% python3 -q
>>> import numpy as np
>>> import numpy.linalg as la
>>> np.set_printoptions(suppress=True, linewidth=160)
>>> Z = np.array([[-1, 5, 4]])
>>> rng = np.random.default_rng(34)
>>> W0 = rng.normal(size=(22, 1)) @ Z + np.array([-1, -5, -2])
>>> W0.round(3)
array([[ -0.96 ,  -5.2  ,  -2.16 ],
       [  0.258, -11.289,  -7.031],
       [ -3.574,   7.87 ,   8.296],
       [ -1.482,  -2.591,  -0.073],
       [ -1.644,  -1.782,   0.574],
       [ -0.792,  -6.04 ,  -2.832],
       [ -1.058,  -4.709,  -1.767],
       [ -1.337,  -3.316,  -0.653],
       [ -1.195,  -4.024,  -1.22 ],
       [ -0.391,  -8.047,  -4.437],
       [ -1.615,  -1.927,   0.459],
       [ -1.49 ,  -2.548,  -0.038],
       [ -0.882,  -5.591,  -2.473],
       [ -0.281,  -8.596,  -4.877],
       [ -0.121,  -9.397,  -5.517],
       [  0.008, -10.04 ,  -6.032],
       [ -1.277,  -3.617,  -0.893],
       [ -0.649,  -6.755,  -3.404],
       [ -1.871,  -0.645,   1.484],
       [ -0.112,  -9.439,  -5.551],
       [ -1.726,  -1.371,   0.903],
       [ -1.027,  -4.865,  -1.892]])
>>> # looks like rank 2
>>> np.round(np.trace(la.pinv(W0) @ W0), 3)
np.float64(2.0)
>>> try:
...     la.inv(W0)
... except la.LinAlgError as e:
...     print(e)
... 
Last 2 dimensions of the array must be square
>>> la.lstsq(W0[:-1].T, W0[-1])[2]
np.int32(2)
>>> np.abs(np.diag(la.qr(W0)[1])) > 1e-9
array([ True,  True, False])
>>> np.allclose(W0[:-1].T @ la.lstsq(W0[:-1].T, W0[-1])[0], W0[-1])
True
>>> np.round(W0 @ la.pinv(W0) @ W0, 3)
array([[ -0.96 ,  -5.2  ,  -2.16 ],
       [  0.258, -11.289,  -7.031],
       [ -3.574,   7.87 ,   8.296],
       [ -1.482,  -2.591,  -0.073],
       [ -1.644,  -1.782,   0.574],
       [ -0.792,  -6.04 ,  -2.832],
       [ -1.058,  -4.709,  -1.767],
       [ -1.337,  -3.316,  -0.653],
       [ -1.195,  -4.024,  -1.22 ],
       [ -0.391,  -8.047,  -4.437],
       [ -1.615,  -1.927,   0.459],
       [ -1.49 ,  -2.548,  -0.038],
       [ -0.882,  -5.591,  -2.473],
       [ -0.281,  -8.596,  -4.877],
       [ -0.121,  -9.397,  -5.517],
       [  0.008, -10.04 ,  -6.032],
       [ -1.277,  -3.617,  -0.893],
       [ -0.649,  -6.755,  -3.404],
       [ -1.871,  -0.645,   1.484],
       [ -0.112,  -9.439,  -5.551],
       [ -1.726,  -1.371,   0.903],
       [ -1.027,  -4.865,  -1.892]])
